$ python3 -q
>>> import numpy as np
>>> from numpy import linalg as LA
>>> np.set_printoptions(precision=2, suppress=True, linewidth=140)
>>> O, _ = LA.qr(np.array([[-0.1, 0.5, 0.5, 0.0],
...     [0.9, 0.5, -0.6, -0.1],
...     [-1.8, 0.6, -0.6, -1.9],
...     [0.9, -1.1, 1.1, 0.3]]))
>>> M = O[:, :3]
>>> M
array([[-0.05, -0.38,  0.92],
       [ 0.41, -0.66, -0.29],
       [-0.82,  0.01, -0.07],
       [ 0.41,  0.65,  0.25]])
>>> vec = np.array([-6, 3, 7])
>>> rhs = M @ vec
>>> LA.solve(M.T @ M, M.T @ rhs)
array([-6.,  3.,  7.])
>>> LA.lstsq(M, rhs)[0]
array([-6.,  3.,  7.])
>>> np.round(LA.pinv(M) @ M, 2) + 0
array([[1., 0., 0.],
       [0., 1., 0.],
       [0., 0., 1.]])
>>> rng = np.random.default_rng(347522)
>>> rhs = rhs + 0.05 * rng.normal(size=4)
>>> rhs
array([ 5.57, -6.41,  4.45,  1.33])
>>> c, *_ = LA.lstsq(M, rhs)
>>> [round(float(LA.norm(LA.solve(M.T @ M + lam * np.eye(3), M.T @ rhs))), 2) for lam in (0, 1, 10, 100)]
[9.68, 4.84, 0.88, 0.1]
>>> np.round(LA.norm(rhs - M @ c), 2)
np.float64(0.06)
>>> arr = np.load("out13.npy")
>>> arr
array([[ 1.3 ,  5.07, 10.73],
       [ 5.32, -4.25, -4.1 ],
       [-0.54, -5.22, -5.25],
       [-4.64, -1.08,  2.84],
       [ 0.7 ,  5.39, -8.95],
       [ 1.86,  6.77, -4.01],
       [-7.76,  6.34, -6.23],
       [ 1.86, 10.2 ,  1.8 ],
       [-9.16,  5.56, -0.99],
       [ 0.14, 13.25, -2.86],
       [-4.38,  4.09, 11.45]])
>>> C2 = np.cov(arr, rowvar=False)
>>> arr.std(axis=0)
array([4.28, 5.4 , 6.35])
>>> np.polyfit(arr[:, 1], arr[:, 0], 1)
array([-0.08, -1.07])
>>> np.corrcoef(arr.T)
array([[ 1.  , -0.1 , -0.1 ],
       [-0.1 ,  1.  ,  0.07],
       [-0.1 ,  0.07,  1.  ]])
>>> np.argwhere(np.triu(np.abs(np.corrcoef(arr.T)) > 0.8, 1))
array([], shape=(0, 2), dtype=int64)
>>> np.median(arr, axis=0)
array([ 0.14,  5.39, -2.86])
>>> C2
array([[20.13, -2.49, -2.95],
       [-2.49, 32.11,  2.64],
       [-2.95,  2.64, 44.32]])
>>> LA.eigvalsh(C2)[::-1]
array([45.33, 31.84, 19.4 ])
>>> np.round(np.corrcoef(arr[:, 1], arr[:, 0])[0, 1], 2)
np.float64(-0.1)
>>> np.argsort(-arr.std(axis=0).round(6), kind="stable")
array([2, 1, 0])
>>> np.round(LA.det(C2[::-1]), 2)
np.float64(-27994.26)
>>> LA.eigvals(C2)
array([19.4 , 45.33, 31.84])
>>> round(LA.eigvals(C2).sum().real, 2)
np.float64(96.57)
>>> np.poly(C2)
array([     1.  ,    -96.57,   2940.06, -27994.26])
>>> np.kron(np.eye(2, dtype=int), C2)
array([[20.13, -2.49, -2.95,  0.  , -0.  , -0.  ],
       [-2.49, 32.11,  2.64, -0.  ,  0.  ,  0.  ],
       [-2.95,  2.64, 44.32, -0.  ,  0.  ,  0.  ],
       [ 0.  , -0.  , -0.  , 20.13, -2.49, -2.95],
       [-0.  ,  0.  ,  0.  , -2.49, 32.11,  2.64],
       [-0.  ,  0.  ,  0.  , -2.95,  2.64, 44.32]])
>>> round(float(np.einsum("ii->", C2)), 2)
96.57
>>> round(float(np.einsum("ij,ji->", C2, C2)), 2)
3444.8
>>> O, Rm = LA.qr(arr)
>>> np.trace(O @ O.T)
np.float64(3.0)
>>> O @ Rm
array([[ 1.3 ,  5.07, 10.73],
       [ 5.32, -4.25, -4.1 ],
       [-0.54, -5.22, -5.25],
       [-4.64, -1.08,  2.84],
       [ 0.7 ,  5.39, -8.95],
       [ 1.86,  6.77, -4.01],
       [-7.76,  6.34, -6.23],
       [ 1.86, 10.2 ,  1.8 ],
       [-9.16,  5.56, -0.99],
       [ 0.14, 13.25, -2.86],
       [-4.38,  4.09, 11.45]])
>>> np.round(O.T @ O, 2) + 0
array([[1., 0., 0.],
       [0., 1., 0.],
       [0., 0., 1.]])
>>> data = np.array([[-2.0, 1.0, 1.0], [1.0, -2.0, 1.0], [1.0, 1.0, -2.0]])
>>> data
array([[-2.,  1.,  1.],
       [ 1., -2.,  1.],
       [ 1.,  1., -2.]])
>>> u, r1 = data[1], data[0]
>>> u @ u
np.float64(6.0)
>>> p = (u @ r1) / (u @ u) * u
>>> r1 - p
array([-1.5,  0. ,  1.5])
>>> np.outer(u, r1)
array([[-2.,  1.,  1.],
       [ 4., -2., -2.],
       [-2.,  1.,  1.]])
>>> round(float(LA.norm(u + r1) ** 2 + LA.norm(u - r1) ** 2), 2)
24.0
>>> np.all(LA.eigvalsh(data) > 0)
np.False_
>>> np.round(LA.eigvals(data), 2) + 0
array([-3.,  0., -3.])
>>> round(float(LA.det(2 * data)), 2), round(LA.det(data), 2)
(0.0, np.float64(0.0))
>>> round(float(LA.det(data.T)), 2)
0.0
>>> round(float(LA.det(data[::-1])), 2)
0.0
>>> np.einsum("ii->", data)
np.float64(-6.0)
>>> np.kron(np.eye(2, dtype=int), data)
array([[-2.,  1.,  1., -0.,  0.,  0.],
       [ 1., -2.,  1.,  0., -0.,  0.],
       [ 1.,  1., -2.,  0.,  0., -0.],
       [-0.,  0.,  0., -2.,  1.,  1.],
       [ 0., -0.,  0.,  1., -2.,  1.],
       [ 0.,  0., -0.,  1.,  1., -2.]])
>>> np.einsum("ij,ji->", data, data)
np.float64(18.0)
>>> (data - data.T) / 2
array([[0., 0., 0.],
       [0., 0., 0.],
       [0., 0., 0.]])
>>> np.allclose(data @ data.T, data.T @ data)
True
>>> LA.matrix_power(data, 2)
array([[ 6., -3., -3.],
       [-3.,  6., -3.],
       [-3., -3.,  6.]])
>>> E = np.array([[2, 0, 2], [-1, 1, -2], [2, -1, 1]])
>>> E[-1] = E[0] + 3 * E[1]
>>> E
array([[ 2,  0,  2],
       [-1,  1, -2],
       [-1,  3, -4]])
>>> hat = np.triu(np.array([[2, 0, 1], [0, 1, 0], [2, 1, 3]]), 1) + np.eye(3)
>>> Y = hat @ E @ LA.inv(hat)
>>> round(float(LA.det(Y)), 2)
0.0
>>> hat @ E - E @ hat
array([[-1.,  3., -6.],
       [ 0.,  0.,  1.],
       [ 0.,  0.,  1.]])
>>> LA.matrix_rank(Y)
np.int64(2)
>>> Y = E + rng.integers(-2, 3, (3, 2)) @ rng.integers(-2, 3, (2, 3))
>>> Y
array([[-2,  4,  0],
       [-3, -1, -4],
       [ 3,  3, -1]])
>>> LA.matrix_rank(Y - E, tol=1e-8)
np.int64(2)
>>> Y - E
array([[-4,  4, -2],
       [-2, -2, -2],
       [ 4,  0,  3]])
>>> np.round(LA.svd(Y - E, compute_uv=False), 2) + 0
array([7.51, 4.07, 0.  ])
>>> X = np.array([[2.04, 0.5, 1.0],
...     [-0.6, 0.0, -0.3],
...     [1.18, -0.2, 0.6],
...     [0.82, -0.4, 0.4],
...     [1.03, -0.1, 0.5],
...     [-2.57, 1.5, -1.3],
...     [-4.42, 1.2, -2.2],
...     [0.8, -1.6, 0.4],
...     [1.78, -2.1, 0.9],
...     [1.38, -1.2, 0.7],
...     [-4.81, -1.4, -2.4],
...     [2.2, 0.9, 1.1],
...     [-1.0, 1.0, -0.5],
...     [0.99, -0.1, 0.5],
...     [-0.2, -0.6, -0.1],
...     [-1.4, -1.5, -0.7]])
>>> np.sort(np.abs(np.fft.fft(data[0]))), np.round(np.sort(LA.svd(data, compute_uv=False)), 2) + 0
(array([0., 3., 3.]), array([0., 3., 3.]))
>>> F = np.load("dump.npy")
>>> F
array([[ -4,   1,  -1],
       [ -4,   0,  -3],
       [-16,   1, -10]])
>>> np.round(F @ LA.pinv(F) @ F, 2) + 0
array([[ -4.,   1.,  -1.],
       [ -4.,   0.,  -3.],
       [-16.,   1., -10.]])
>>> np.allclose(F[:-1].T @ LA.lstsq(F[:-1].T, F[-1])[0], F[-1])
True
>>> Uu, s, Vt = LA.svd(F)
>>> vecs = Vt[:(s > 1e-8).sum()]
>>> vec = F[0] + 2 * F[2] + rng.integers(2) * np.eye(3)[1]
>>> vec
array([-36.,   3., -21.])
>>> np.allclose(vecs.T @ vecs @ vec, vec)
True
>>> round(LA.norm(vec - vecs.T @ vecs @ vec), 2)
np.float64(0.0)
>>> np.diag(vecs.T @ vecs)
array([0.9 , 0.28, 0.82])
>>> u = np.array([5, -2, -2])
>>> np.correlate(F[2], F[0], "full")
array([ 16, -17,  75, -14,  40])
>>> np.array([np.convolve(row, u, "same") for row in F])
array([[ 13,   1,   0],
       [  8,  -7,   6],
       [ 37, -20,  18]])
>>> np.convolve(F[2], u)
array([-80,  37, -20,  18,  20])
>>> np.cross(F[2, :3], F[0, :3])
array([  9,  24, -12])
>>> np.polyval(u, F[2])
array([1310,    1,  518])
>>> (F + F.T) / 2
array([[ -4. ,  -1.5,  -8.5],
       [ -1.5,   0. ,  -1. ],
       [ -8.5,  -1. , -10. ]])
>>> F @ F
array([[ 28,  -5,  11],
       [ 64,  -7,  34],
       [220, -26, 113]])
>>> np.allclose(F, F.T)
False
>>> np.round(np.sort(np.abs(LA.eigvals(F))), 2) + 0
array([ 0.  ,  2.76, 11.24])
>>> r = LA.matrix_rank(F)
>>> r
np.int64(2)
>>> ns = LA.svd(F)[2][r:].T
>>> np.round(F @ ns, 2) + 0
array([[0.],
       [0.],
       [0.]])
>>> [int(LA.matrix_rank(np.delete(F, i, axis=0))) for i in range(3)]
[2, 2, 2]
>>> [int(LA.matrix_rank(F[:i])) for i in range(1, len(F) + 1)]
[1, 2, 2]
>>> ns[:, 0] / ns[np.abs(ns[:, 0]).round(6).argmax(), 0]
array([ 0.37,  1.  , -0.5 ])
>>> np.allclose(F @ ns, 0)
True
>>> m1 = np.loadtxt("run1.csv", delimiter=",")
>>> m1
array([[-2.73,  0.29,  4.18],
       [-1.67, -1.55, -4.45],
       [-2.2 ,  0.14, -4.49],
       [-4.55, -1.6 , -1.31],
       [ 2.03,  4.46, -0.98],
       [-1.93, -2.64,  3.78],
       [-0.21,  2.04, -4.56],
       [ 1.54, -4.07,  2.47],
       [-3.28,  3.19, -2.01],
       [ 0.27, -4.95, -0.62],
       [ 0.21,  4.23, -2.66],
       [ 3.75, -2.52, -2.14],
       [ 3.63, -3.08,  1.52]])
>>> W = np.array([[1, -2, 2, 2], [1, -2, -2, -1], [-2, 2, -2, 2]])
>>> c = np.array([2, 1, 1, 1])
>>> hid = np.maximum(m1 @ W + c, 0)
>>> (hid > 0).astype(int)
array([[0, 1, 0, 1],
       [1, 0, 1, 0],
       [1, 0, 1, 0],
       [0, 1, 0, 0],
       [1, 0, 0, 0],
       [0, 1, 0, 1],
       [1, 0, 1, 0],
       [0, 1, 1, 1],
       [1, 0, 0, 0],
       [0, 1, 1, 1],
       [1, 0, 0, 0],
       [1, 0, 1, 1],
       [0, 1, 1, 1]])
>>> (hid > 0).mean(axis=0)
array([0.54, 0.46, 0.54, 0.46])
>>> basis = np.array([[0, 3, 1], [3, 0, 1], [2, 2, 0], [1, 2, 1]])
>>> (hid @ basis).round(6).argmax(axis=1)
array([0, 1, 1, 0, 1, 0, 1, 0, 1, 0, 1, 1, 1])
>>> W @ basis
array([[  0,  11,   1],
       [-11,  -3,  -2],
       [  4,  -6,   2]])
>>> Y = np.c_[M[:, :2] @ np.array([[-2, 3], [-1, 2]]), np.array([2, 3, 2, -8])]
>>> Y
array([[ 0.47, -0.9 ,  2.  ],
       [-0.15, -0.1 ,  3.  ],
       [ 1.62, -2.42,  2.  ],
       [-1.46,  2.52, -8.  ]])
>>> np.round(LA.norm(Y - M @ LA.lstsq(M, Y)[0], axis=0), 2) + 0
array([0.  , 0.  , 1.81])
>>> LA.matrix_rank(Y)
np.int64(3)
>>> mat = 4 * np.eye(4) + np.eye(4, k=1)
>>> mat
array([[4., 1., 0., 0.],
       [0., 4., 1., 0.],
       [0., 0., 4., 1.],
       [0., 0., 0., 4.]])
>>> idx = rng.permutation(4)
>>> idx
array([1, 3, 0, 2])
>>> Y = mat[idx][:, idx]
>>> Y
array([[4., 0., 0., 1.],
       [0., 4., 0., 0.],
       [1., 0., 4., 0.],
       [0., 1., 0., 4.]])
>>> np.diag(Y)
array([4., 4., 4., 4.])
>>> round(LA.det(Y), 2), round(LA.det(mat[idx]), 2)
(np.float64(256.0), np.float64(-256.0))
>>> np.trace(Y)
np.float64(16.0)
>>> np.sort(np.abs(LA.eigvals(Y)))
array([4., 4., 4., 4.])
>>> ev, vecs = LA.eig(mat)
>>> mat @ vecs[:, 0] - ev[0] * vecs[:, 0]
array([0., 0., 0., 0.])
>>> np.sort(LA.eigvals(LA.inv(mat)))
array([0.25, 0.25, 0.25, 0.25])
>>> u = np.array([0, -3, 0, 5])
>>> Y = mat + np.outer(u, np.eye(4)[0])
>>> LA.matrix_rank(LA.inv(Y) - LA.inv(mat), tol=1e-8)
np.int64(1)
>>> C2 = np.cov(X, rowvar=False)
>>> round(np.corrcoef(X[:, 2], X[:, 1])[0, 1], 2)
np.float64(-0.18)
>>> X.std(axis=0)
array([2.11, 1.06, 1.05])
>>> np.argwhere(np.triu(np.abs(np.corrcoef(X.T)) > 0.8, 1))
array([[0, 2]])
>>> C2.shape
(3, 3)
>>> np.median(X, axis=0)
array([ 0.81, -0.15,  0.4 ])
>>> np.polyfit(X[:, 2], X[:, 1], 1)
array([-0.18, -0.27])
